$ ipython --no-banner

In [1]: import numpy as np

In [2]: np.set_printoptions(precision=3, suppress=True, linewidth=120)

In [3]: E = np.load("test10.npy")

In [4]: E
Out[4]: 
array([[4, 0, 0, 0, 0, 0, 0, 0, 0, 0, 0],
       [0, 4, 0, 0, 0, 0, 0, 0, 0, 0, 0],
       [0, 0, 4, 0, 0, 0, 0, 0, 0, 0, 0],
       [0, 0, 0, 2, 0, 0, 0, 0, 0, 0, 0],
       [0, 0, 0, 0, 2, 0, 0, 0, 0, 0, 0],
       [0, 0, 0, 0, 0, 2, 0, 0, 0, 0, 0],
       [0, 0, 0, 0, 0, 0, 1, 0, 0, 0, 0],
       [0, 0, 0, 0, 0, 0, 0, 3, 0, 0, 0],
       [0, 0, 0, 0, 0, 0, 0, 0, 2, 0, 0],
       [0, 0, 0, 0, 0, 0, 0, 0, 0, 1, 0],
       [0, 0, 0, 0, 0, 0, 0, 0, 0, 0, 2]])

In [5]: print((np.linalg.matrix_power((E != 0) + (E.T != 0) + np.eye(11), 11) > 0).astype(int))
[[1 0 0 0 0 0 0 0 0 0 0]
 [0 1 0 0 0 0 0 0 0 0 0]
 [0 0 1 0 0 0 0 0 0 0 0]
 [0 0 0 1 0 0 0 0 0 0 0]
 [0 0 0 0 1 0 0 0 0 0 0]
 [0 0 0 0 0 1 0 0 0 0 0]
 [0 0 0 0 0 0 1 0 0 0 0]
 [0 0 0 0 0 0 0 1 0 0 0]
 [0 0 0 0 0 0 0 0 1 0 0]
 [0 0 0 0 0 0 0 0 0 1 0]
 [0 0 0 0 0 0 0 0 0 0 1]]

In [6]: round(np.linalg.det(E), 3)
Out[6]: np.float64(6144.0)

In [7]: np.sort(np.linalg.eigvals(E).real)
Out[7]: array([1., 1., 2., 2., 2., 2., 2., 3., 4., 4., 4.])

In [8]: E @ E
Out[8]: 
array([[16,  0,  0,  0,  0,  0,  0,  0,  0,  0,  0],
       [ 0, 16,  0,  0,  0,  0,  0,  0,  0,  0,  0],
       [ 0,  0, 16,  0,  0,  0,  0,  0,  0,  0,  0],
       [ 0,  0,  0,  4,  0,  0,  0,  0,  0,  0,  0],
       [ 0,  0,  0,  0,  4,  0,  0,  0,  0,  0,  0],
       [ 0,  0,  0,  0,  0,  4,  0,  0,  0,  0,  0],
       [ 0,  0,  0,  0,  0,  0,  1,  0,  0,  0,  0],
       [ 0,  0,  0,  0,  0,  0,  0,  9,  0,  0,  0],
       [ 0,  0,  0,  0,  0,  0,  0,  0,  4,  0,  0],
       [ 0,  0,  0,  0,  0,  0,  0,  0,  0,  1,  0],
       [ 0,  0,  0,  0,  0,  0,  0,  0,  0,  0,  4]])

In [9]: X = np.load("w.npy")

In [10]: X
Out[10]: 
array([[ 0.1,  1.2, -0.8,  0. , -0.6, -0.8],
       [ 0.4,  1. , -1.2, -0.1, -0.3,  0.1],
       [-0.4,  0.1,  0.1,  1.1,  1.3, -0.3],
       [-1.4, -0.1,  0.1, -0.2,  0. ,  0.5],
       [-0.3,  0.2,  0.4,  0.6, -0.2, -0.3],
       [ 0.7, -0.2,  0.9, -1.9, -0.4, -0.5]])

In [11]: rng = np.random.default_rng(289)

In [12]: z = rng.permutation(6)

In [13]: z
Out[13]: array([2, 4, 0, 1, 5, 3])

In [14]: out = X[z][:, z]

In [15]: np.diag(out)
Out[15]: array([ 0.1, -0.2,  0.1,  1. , -0.5, -0.2])

In [16]: np.allclose(out, X)
Out[16]: False

In [17]: out
Out[17]: 
array([[ 0.1,  1.3, -0.4,  0.1, -0.3,  1.1],
       [ 0.4, -0.2, -0.3,  0.2, -0.3,  0.6],
       [-0.8, -0.6,  0.1,  1.2, -0.8,  0. ],
       [-1.2, -0.3,  0.4,  1. ,  0.1, -0.1],
       [ 0.9, -0.4,  0.7, -0.2, -0.5, -1.9],
       [ 0.1,  0. , -1.4, -0.1,  0.5, -0.2]])

In [18]: np.trace(out)
Out[18]: np.float64(0.3)

In [19]: np.sort(np.abs(np.linalg.eigvals(out)))
Out[19]: array([0.334, 0.706, 1.304, 1.739, 1.739, 2.141])

In [20]: out = X / np.linalg.norm(X, axis=1, keepdims=True)

In [21]: cov = out @ out.T

In [22]: np.argwhere(np.triu(np.abs(cov) > 0.95, 1))
Out[22]: array([], shape=(0, 2), dtype=int64)

In [23]: round(np.degrees(np.arccos(np.clip(cov[1, 5], -1, 1))), 3)
Out[23]: np.float64(101.196)

In [24]: (cov - 2 * np.eye(6)).round(6).argmax(axis=1)
Out[24]: array([1, 0, 4, 4, 2, 0])

In [25]: r0 = np.array([1, 0, 3, 1, 2, 2, 3, 0, 1, 0]) + 0.5

In [26]: feats = np.eye(10) - 2 * np.outer(r0, r0) / (r0 @ r0)

In [27]: feats
Out[27]: 
array([[ 0.899, -0.034, -0.236, -0.101, -0.169, -0.169, -0.236, -0.034, -0.101, -0.034],
       [-0.034,  0.989, -0.079, -0.034, -0.056, -0.056, -0.079, -0.011, -0.034, -0.011],
       [-0.236, -0.079,  0.449, -0.236, -0.393, -0.393, -0.551, -0.079, -0.236, -0.079],
       [-0.101, -0.034, -0.236,  0.899, -0.169, -0.169, -0.236, -0.034, -0.101, -0.034],
       [-0.169, -0.056, -0.393, -0.169,  0.719, -0.281, -0.393, -0.056, -0.169, -0.056],
       [-0.169, -0.056, -0.393, -0.169, -0.281,  0.719, -0.393, -0.056, -0.169, -0.056],
       [-0.236, -0.079, -0.551, -0.236, -0.393, -0.393,  0.449, -0.079, -0.236, -0.079],
       [-0.034, -0.011, -0.079, -0.034, -0.056, -0.056, -0.079,  0.989, -0.034, -0.011],
       [-0.101, -0.034, -0.236, -0.101, -0.169, -0.169, -0.236, -0.034,  0.899, -0.034],
       [-0.034, -0.011, -0.079, -0.034, -0.056, -0.056, -0.079, -0.011, -0.034,  0.989]])

In [28]: evals, evecs = np.linalg.eigh(feats)

In [29]: x0 = np.array([1, 3, 0, 1, -1, -3, 2, 1, -1, 1])

In [30]: np.round(np.abs(feats).sum(axis=1).max(), 3), round(np.abs(evals).max(), 3)
Out[30]: (np.float64(2.73), np.float64(1.0))

In [31]: np.linalg.eigvalsh(feats[1:, 1:])
Out[31]: array([-0.899,  1.   ,  1.   ,  1.   ,  1.   ,  1.   ,  1.   ,  1.   ,  1.   ])

In [32]: np.round(x0 @ feats @ x0, 3)
Out[32]: np.float64(27.955)

In [33]: np.round(evecs * np.abs(evals) @ evecs.T, 3) + 0
Out[33]: 
array([[1., 0., 0., 0., 0., 0., 0., 0., 0., 0.],
       [0., 1., 0., 0., 0., 0., 0., 0., 0., 0.],
       [0., 0., 1., 0., 0., 0., 0., 0., 0., 0.],
       [0., 0., 0., 1., 0., 0., 0., 0., 0., 0.],
       [0., 0., 0., 0., 1., 0., 0., 0., 0., 0.],
       [0., 0., 0., 0., 0., 1., 0., 0., 0., 0.],
       [0., 0., 0., 0., 0., 0., 1., 0., 0., 0.],
       [0., 0., 0., 0., 0., 0., 0., 1., 0., 0.],
       [0., 0., 0., 0., 0., 0., 0., 0., 1., 0.],
       [0., 0., 0., 0., 0., 0., 0., 0., 0., 1.]])

In [34]: print(np.round(x0 @ feats @ x0 / (x0 @ x0), 3), round(float(evals[0]), 3), round(float(evals[-1]), 3))
0.998 -1.0 1.0

In [35]: Q, _ = np.linalg.qr(np.array([[-1.3, -2.1, -0.1, -1.5, -0.4, 2.0, 0.9, 0.0],
    ...:     [0.8, 0.8, -0.5, 0.6, -0.7, -0.1, 0.2, 0.3],
    ...:     [-0.1, -0.2, -0.3, -0.4, -0.9, -0.8, 0.3, 1.4],
    ...:     [-0.5, 2.0, 0.7, 0.1, 0.3, -0.1, 0.3, 0.8],
    ...:     [1.8, -0.2, -1.2, 0.7, -0.3, 0.4, 1.4, 1.7],
    ...:     [-0.2, 0.9, -0.8, 0.0, 0.4, 0.0, 0.1, -0.9],
    ...:     [-1.0, -0.9, 0.5, -0.9, 0.1, -0.6, -0.7, 0.2],
    ...:     [1.3, 0.6, 0.0, -0.5, 0.0, 0.0, 0.7, 0.7]]))

In [36]: m1 = Q[:, :8]

In [37]: m1
Out[37]: 
array([[-0.444,  0.503, -0.23 , -0.393,  0.098,  0.574, -0.027,  0.045],
       [ 0.273, -0.151, -0.217,  0.044,  0.571,  0.18 ,  0.539,  0.452],
       [-0.034,  0.051, -0.232, -0.271,  0.671, -0.452, -0.315, -0.339],
       [-0.171, -0.71 ,  0.113, -0.193,  0.123,  0.343, -0.484,  0.224],
       [ 0.615,  0.303, -0.294,  0.055, -0.1  ,  0.095, -0.556,  0.335],
       [-0.068, -0.316, -0.776, -0.256, -0.408, -0.184,  0.165, -0.022],
       [-0.342,  0.157,  0.165, -0.206, -0.07 , -0.523, -0.048,  0.713],
       [ 0.444, -0.021,  0.343, -0.789, -0.133, -0.002,  0.19 , -0.091]])

In [38]: print(feats.reshape(2, -1))
[[ 0.899 -0.034 -0.236 -0.101 -0.169 -0.169 -0.236 -0.034 -0.101 -0.034 -0.034  0.989 -0.079 -0.034 -0.056 -0.056
  -0.079 -0.011 -0.034 -0.011 -0.236 -0.079  0.449 -0.236 -0.393 -0.393 -0.551 -0.079 -0.236 -0.079 -0.101 -0.034
  -0.236  0.899 -0.169 -0.169 -0.236 -0.034 -0.101 -0.034 -0.169 -0.056 -0.393 -0.169  0.719 -0.281 -0.393 -0.056
  -0.169 -0.056]
 [-0.169 -0.056 -0.393 -0.169 -0.281  0.719 -0.393 -0.056 -0.169 -0.056 -0.236 -0.079 -0.551 -0.236 -0.393 -0.393
   0.449 -0.079 -0.236 -0.079 -0.034 -0.011 -0.079 -0.034 -0.056 -0.056 -0.079  0.989 -0.034 -0.011 -0.101 -0.034
  -0.236 -0.101 -0.169 -0.169 -0.236 -0.034  0.899 -0.034 -0.034 -0.011 -0.079 -0.034 -0.056 -0.056 -0.079 -0.011
  -0.034  0.989]]

In [39]: feats.ravel(order="F")
Out[39]: 
array([ 0.899, -0.034, -0.236, -0.101, -0.169, -0.169, -0.236, -0.034, -0.101, -0.034, -0.034,  0.989, -0.079, -0.034,
       -0.056, -0.056, -0.079, -0.011, -0.034, -0.011, -0.236, -0.079,  0.449, -0.236, -0.393, -0.393, -0.551, -0.079,
       -0.236, -0.079, -0.101, -0.034, -0.236,  0.899, -0.169, -0.169, -0.236, -0.034, -0.101, -0.034, -0.169, -0.056,
       -0.393, -0.169,  0.719, -0.281, -0.393, -0.056, -0.169, -0.056, -0.169, -0.056, -0.393, -0.169, -0.281,  0.719,
       -0.393, -0.056, -0.169, -0.056, -0.236, -0.079, -0.551, -0.236, -0.393, -0.393,  0.449, -0.079, -0.236, -0.079,
       -0.034, -0.011, -0.079, -0.034, -0.056, -0.056, -0.079,  0.989, -0.034, -0.011, -0.101, -0.034, -0.236, -0.101,
       -0.169, -0.169, -0.236, -0.034,  0.899, -0.034, -0.034, -0.011, -0.079, -0.034, -0.056, -0.056, -0.079, -0.011,
       -0.034,  0.989])

In [40]: T = feats.reshape(10, 2, -1)

In [41]: np.einsum("ihd,ihd->ih", T, T)
Out[41]: 
array([[0.903, 0.097],
       [0.989, 0.011],
       [0.474, 0.526],
       [0.903, 0.097],
       [0.732, 0.268],
       [0.294, 0.706],
       [0.575, 0.425],
       [0.012, 0.988],
       [0.106, 0.894],
       [0.012, 0.988]])

In [42]: T[:, 0]
Out[42]: 
array([[ 0.899, -0.034, -0.236, -0.101, -0.169],
       [-0.034,  0.989, -0.079, -0.034, -0.056],
       [-0.236, -0.079,  0.449, -0.236, -0.393],
       [-0.101, -0.034, -0.236,  0.899, -0.169],
       [-0.169, -0.056, -0.393, -0.169,  0.719],
       [-0.169, -0.056, -0.393, -0.169, -0.281],
       [-0.236, -0.079, -0.551, -0.236, -0.393],
       [-0.034, -0.011, -0.079, -0.034, -0.056],
       [-0.101, -0.034, -0.236, -0.101, -0.169],
       [-0.034, -0.011, -0.079, -0.034, -0.056]])

In [43]: np.einsum("ihd,jhd->hij", T, T).shape
Out[43]: (2, 10, 10)

In [44]: T.transpose(1, 0, 2)
Out[44]: 
array([[[ 0.899, -0.034, -0.236, -0.101, -0.169],
        [-0.034,  0.989, -0.079, -0.034, -0.056],
        [-0.236, -0.079,  0.449, -0.236, -0.393],
        [-0.101, -0.034, -0.236,  0.899, -0.169],
        [-0.169, -0.056, -0.393, -0.169,  0.719],
        [-0.169, -0.056, -0.393, -0.169, -0.281],
        [-0.236, -0.079, -0.551, -0.236, -0.393],
        [-0.034, -0.011, -0.079, -0.034, -0.056],
        [-0.101, -0.034, -0.236, -0.101, -0.169],
        [-0.034, -0.011, -0.079, -0.034, -0.056]],

       [[-0.169, -0.236, -0.034, -0.101, -0.034],
        [-0.056, -0.079, -0.011, -0.034, -0.011],
        [-0.393, -0.551, -0.079, -0.236, -0.079],
        [-0.169, -0.236, -0.034, -0.101, -0.034],
        [-0.281, -0.393, -0.056, -0.169, -0.056],
        [ 0.719, -0.393, -0.056, -0.169, -0.056],
        [-0.393,  0.449, -0.079, -0.236, -0.079],
        [-0.056, -0.079,  0.989, -0.034, -0.011],
        [-0.169, -0.236, -0.034,  0.899, -0.034],
        [-0.056, -0.079, -0.011, -0.034,  0.989]]])

In [45]: np.swapaxes(T, 1, 2)[6]
Out[45]: 
array([[-0.236, -0.393],
       [-0.079,  0.449],
       [-0.551, -0.079],
       [-0.236, -0.236],
       [-0.393, -0.079]])
